In [1]: import numpy as np

In [2]: np.set_printoptions(precision=1, suppress=True, linewidth=200)

In [3]: B = np.array([[2]])

In [4]: C = np.array([[-3, -3, -1], [3, 0, 3], [-3, -3, -3]])

In [5]: data = np.block([[B, np.zeros((1, 3))], [np.zeros((3, 1)), C]])

In [6]: data
Out[6]: 
array([[ 2.,  0.,  0.,  0.],
       [ 0., -3., -3., -1.],
       [ 0.,  3.,  0.,  3.],
       [ 0., -3., -3., -3.]])

In [7]: # 2 groups of indices that never mix

In [8]: (data + data.T) / 2
Out[8]: 
array([[ 2.,  0.,  0.,  0.],
       [ 0., -3.,  0., -2.],
       [ 0.,  0.,  0.,  0.],
       [ 0., -2.,  0., -3.]])

In [9]: np.sort(np.abs(np.linalg.eigvals(data)))
Out[9]: array([0.9, 2. , 4.4, 4.4])

In [10]: np.allclose(data, data.T)
Out[10]: False

In [11]: (data - data.T) / 2
Out[11]: 
array([[ 0.,  0.,  0.,  0.],
       [ 0.,  0., -3.,  1.],
       [ 0.,  3.,  0.,  3.],
       [ 0., -1., -3.,  0.]])

In [12]: def softmax(z):
    ...:     e = np.exp(z - z.max(axis=-1, keepdims=True))
    ...:     return e / e.sum(axis=-1, keepdims=True)
    ...: 

In [13]: softmax(data).sum(axis=1)
Out[13]: array([1., 1., 1., 1.])

In [14]: np.round(softmax(10 * data[1]), 1) + 0
Out[14]: array([1., 0., 0., 0.])

In [15]: np.round(softmax(data[1] + 2), 1) + 0
Out[15]: array([0.7, 0. , 0. , 0.3])

In [16]: np.round(softmax(data[1]), 1) + 0
Out[16]: array([0.7, 0. , 0. , 0.3])

In [17]: scores = data @ data.T / np.sqrt(4)

In [18]: np.round(softmax(scores)[1] @ data, 1) + 0
Out[18]: array([ 0. , -3. , -3. , -2.5])

In [19]: np.round(softmax(scores), 1) + 0
Out[19]: 
array([[0.7, 0.1, 0.1, 0.1],
       [0. , 0.3, 0. , 0.7],
       [0. , 0. , 1. , 0. ],
       [0. , 0. , 0. , 1. ]])

In [20]: np.round(softmax(scores + np.triu(np.full(scores.shape, -np.inf), 1)), 1) + 0
Out[20]: 
array([[1., 0., 0., 0.],
       [0., 1., 0., 0.],
       [0., 0., 1., 0.],
       [0., 0., 0., 1.]])

In [21]: np.round(np.linalg.det(2 * data), 1), round(np.linalg.det(data), 1)
Out[21]: (np.float64(-576.0), np.float64(-36.0))

In [22]: np.linalg.eigvals(data)
Out[22]: array([-0.9+0.j , -2.5+3.6j, -2.5-3.6j,  2. +0.j ])

In [23]: np.round(np.linalg.eigvals(data).sum().real, 1)
Out[23]: np.float64(-4.0)

In [24]: np.kron(np.eye(2, dtype=int), data)
Out[24]: 
array([[ 2.,  0.,  0.,  0.,  0.,  0.,  0.,  0.],
       [ 0., -3., -3., -1.,  0., -0., -0., -0.],
       [ 0.,  3.,  0.,  3.,  0.,  0.,  0.,  0.],
       [ 0., -3., -3., -3.,  0., -0., -0., -0.],
       [ 0.,  0.,  0.,  0.,  2.,  0.,  0.,  0.],
       [ 0., -0., -0., -0.,  0., -3., -3., -1.],
       [ 0.,  0.,  0.,  0.,  0.,  3.,  0.,  3.],
       [ 0., -0., -0., -0.,  0., -3., -3., -3.]])

In [25]: x0 = np.array([1, 3, 2, 2])

In [26]: rhs = data @ x0

In [27]: beta, lr = np.zeros(4), 1 / np.linalg.norm(data, 2) ** 2

In [28]: for i in range(300):
    ...:     beta -= lr * data.T @ (data @ beta - rhs)
    ...:     if i % 50 == 0: print(i, round(np.linalg.norm(data @ beta - rhs), 1))
    ...: 
0 1.9
50 0.1
100 0.1
150 0.0
200 0.0
250 0.0

In [29]: beta
Out[29]: array([1., 3., 2., 2.])

In [30]: B = np.array([[0.9], [-0.8], [1.5], [0.1], [0.5], [1.5], [-1.1], [0.6]])

In [31]: C = np.array([[0.0, 0.1, 1.4, -0.2]])

In [32]: arr = B @ C

In [33]: arr.round(1) + 0
Out[33]: 
array([[ 0. ,  0.1,  1.3, -0.2],
       [ 0. , -0.1, -1.1,  0.2],
       [ 0. ,  0.2,  2.1, -0.3],
       [ 0. ,  0. ,  0.1,  0. ],
       [ 0. ,  0. ,  0.7, -0.1],
       [ 0. ,  0.2,  2.1, -0.3],
       [ 0. , -0.1, -1.5,  0.2],
       [ 0. ,  0.1,  0.8, -0.1]])

In [34]: r = np.linalg.matrix_rank(arr)

In [35]: r
Out[35]: np.int64(1)

In [36]: ns = np.linalg.svd(arr)[2][r:].T

In [37]: ns.shape
Out[37]: (4, 3)

In [38]: [int(np.linalg.matrix_rank(arr[:i])) for i in range(1, len(arr) + 1)]
Out[38]: [1, 1, 1, 1, 1, 1, 1, 1]

In [39]: np.round(arr @ ns, 1) + 0
Out[39]: 
array([[0., 0., 0.],
       [0., 0., 0.],
       [0., 0., 0.],
       [0., 0., 0.],
       [0., 0., 0.],
       [0., 0., 0.],
       [0., 0., 0.],
       [0., 0., 0.]])

In [40]: C = np.array([[0, 3, 2, 1, 3, 0, 3],
    ...:     [3, 0, 2, 2, 1, 2, 1],
    ...:     [2, 1, 1, 2, 2, 3, 0],
    ...:     [0, 0, 3, 2, 2, 2, 0]])

In [41]: rng = np.random.default_rng(793)

In [42]: W0 = rng.normal(size=(29, 4)) @ C + np.array([3, 2, 0, 1, 2, 1, 3])

In [43]: W0.round(1) + 0
Out[43]: 
array([[ 4.9,  2.2,  6.7,  5.7,  6.3,  5.5,  4.1],
       [ 5.4,  4.2,  1.7,  1.5,  3.1, -0.5,  7.6],
       [ 2.2,  3.3,  7. ,  3.8,  5.9,  1.2,  6.6],
       [-0.1, -2.5, -0.1, -0.7, -1.6, -1.1, -0.1],
       [ 0.7,  2.4, -0.3,  0.1,  2.2, -0.1,  2.8],
       [ 6.5, -1.7, -2.3,  1.7, -0.9,  4.4, -1.4],
       [ 3.6,  4.8, -1. ,  1.9,  4.6,  3.3,  3.2],
       [ 0.4,  7.8,  4.3,  1.8,  7.6, -1.2,  9.3],
       [ 6.3,  2.4,  5.1,  5.2,  5.3,  5.1,  4.5],
       [ 2.2,  2.6,  5. ,  2.6,  4.3,  0.5,  5.8],
       [-0.6,  3.1,  0.2, -0.8,  2.2, -2.4,  4.5],
       [-0.9,  2.1, -4.9, -3.1, -0.8, -3.1,  1.7],
       [ 8.6,  4.2,  2. ,  5.8,  6.4,  8.3,  3.1],
       [-3.8, -0.8, -4.5, -4.9, -3.5, -6.3,  0.9],
       [ 2.8,  8.1,  4. ,  1.1,  6.2, -3.5, 12.2],
       [-1.2,  2.5, -4.5, -3.3, -0.6, -3.9,  2.6],
       [ 7.1,  4.7,  1.6,  4.4,  5.8,  5.8,  4.1],
       [ 3.1,  3.2,  1.8,  1.7,  3.5,  0.7,  5. ],
       [ 3.1,  1.9, -2.9, -0.6,  0.3, -0.2,  2.5],
       [ 1.8,  6.9,  1.2,  1.2,  5.9,  0. ,  7. ],
       [ 1. ,  4.2,  0.3,  0.5,  3.6, -0.4,  4.7],
       [ 7.8,  4.8,  6.5,  6.8,  8.1,  6.9,  6.1],
       [ 2. ,  0.9,  2.8,  2. ,  2.5,  1.3,  2.9],
       [ 2.5,  0.8,  0.1,  1.4,  1.8,  2.3,  1. ],
       [ 4.2,  4.1, -2.4,  1. ,  3. ,  2.3,  3. ],
       [ 3. , -1.9, -2.7,  0.3, -1.3,  2.5, -2. ],
       [ 1.8, -1. , -2.4, -0.3, -0.9,  0.9, -0.7],
       [-2.1,  3.3, -3.5, -3.3,  0.3, -4.6,  3.7],
       [ 4.5,  0.1, -3. , -0.2, -0.9,  0.9,  1.1]])

In [44]: # rank 5

In [45]: dist = np.linalg.norm(W0[:, None] - W0[None], axis=-1)

In [46]: (dist + 1e9 * np.eye(29)).round(6).argmin(axis=1)
Out[46]: array([ 8, 17,  9, 26, 20, 25, 24, 19,  0,  2, 20, 15, 16, 15,  7, 11, 12, 20, 28, 20,  4,  8, 23, 22,  6, 26, 25, 15, 18])

In [47]: dist.mean(axis=1).argmax()
Out[47]: np.int64(13)

In [48]: np.linalg.matrix_rank(dist ** 2)
Out[48]: np.int64(6)

In [49]: dist[:5, :5]
Out[49]: 
array([[ 0. , 10.2,  6.1, 16.1, 12.2],
       [10.2,  0. ,  7.5, 12.9,  7.5],
       [ 6.1,  7.5,  0. , 14.7, 10. ],
       [16.1, 12.9, 14.7,  0. ,  7. ],
       [12.2,  7.5, 10. ,  7. ,  0. ]])

In [50]: dist.shape
Out[50]: (29, 29)

In [51]: dist[19]
Out[51]: array([11. ,  5.4,  7.4, 14.3,  7.5, 15.7,  6.3,  4.7, 10.2,  6.3,  7.1, 13. , 12.7, 18. ,  7. , 12.5,  9.3,  5.1, 10. ,  0. ,  4.5, 12.4,  8.4,  9.8,  7.6, 15.3, 13.6, 11.6, 12.5])

In [52]: Xc = W0 - W0.mean(axis=0)

In [53]: Uu, sv, Vt = np.linalg.svd(Xc, full_matrices=False)

In [54]: np.round(Xc.mean(axis=0), 1) + 0
Out[54]: array([0., 0., 0., 0., 0., 0., 0.])

In [55]: np.abs(Uu[:, 0]).argmax()
Out[55]: np.int64(13)

In [56]: Vt[0] * np.sign(Vt[0, np.abs(Vt[0]).argmax()])
Out[56]: array([0.3, 0.2, 0.5, 0.4, 0.5, 0.4, 0.3])

In [57]: np.round(sv ** 2 / (sv ** 2).sum(), 1) + 0
Out[57]: array([0.6, 0.3, 0.1, 0. , 0. , 0. , 0. ])

In [58]: np.abs(Vt[0]).argmax()
Out[58]: np.int64(2)

In [59]: x0 = np.array([2, -2, 2, -2, 2, -3, -2])

In [60]: h = np.maximum(W0 @ x0, 0)

In [61]: np.flatnonzero(h > 1e-9)
Out[61]: array([ 3, 13])

In [62]: W0.T @ h
Out[62]: array([-19.9, -19.6, -23.2, -29.4, -28.2, -39.3,   3.9])

In [63]: labels = W0[:, 6] > np.median(W0[:, 6])

In [64]: u = W0[labels].mean(axis=0) - W0[~labels].mean(axis=0)

In [65]: np.round((((W0 - W0.mean(axis=0)) @ u > 0) == labels).mean(), 1)
Out[65]: np.float64(0.8)

In [66]: u
Out[66]: array([0.7, 3.3, 4.7, 2.2, 4.2, 0.2, 4.7])

In [67]: J = np.load("out2.npy")

In [68]: J.round(1) + 0
Out[68]: 
array([[ 1.3,  1.1,  0.1,  0.2,  0.4, -0.1,  0.2,  0.2, -0.1, -1.1],
       [ 1.1,  0.8, -0.5,  0.3, -0.2,  0.3, -0.4,  0.4,  0.1, -0.1],
       [ 0.1, -0.5,  0.8,  0.3, -0.1,  0.1,  0.9,  0.3, -0.4, -0.1],
       [ 0.2,  0.3,  0.3,  2.5,  0. , -0.4,  0. ,  0.3,  0.6,  0.5],
       [ 0.4, -0.2, -0.1,  0. ,  1.6,  0.3,  0.2, -1. ,  0.7, -0.4],
       [-0.1,  0.3,  0.1, -0.4,  0.3,  0.1,  0. ,  0.3,  0.2, -0.8],
       [ 0.2, -0.4,  0.9,  0. ,  0.2,  0. ,  2.5,  0. ,  0.1,  0. ],
       [ 0.2,  0.4,  0.3,  0.3, -1. ,  0.3,  0. ,  1.4, -0.5, -0.4],
       [-0.1,  0.1, -0.4,  0.6,  0.7,  0.2,  0.1, -0.5,  1.2,  0.3],
       [-1.1, -0.1, -0.1,  0.5, -0.4, -0.8,  0. , -0.4,  0.3,  0.8]])

In [69]: # equal to its transpose

In [70]: np.all(np.linalg.eigvalsh(J) > 0)
Out[70]: np.False_

In [71]: [round(float(np.linalg.det(J[:i, :i])), 2) + 0 for i in range(1, 11)]
Out[71]: [1.33, -0.21, -0.56, -1.49, -2.9, -1.67, -2.33, 0.0, 0.0, 0.0]
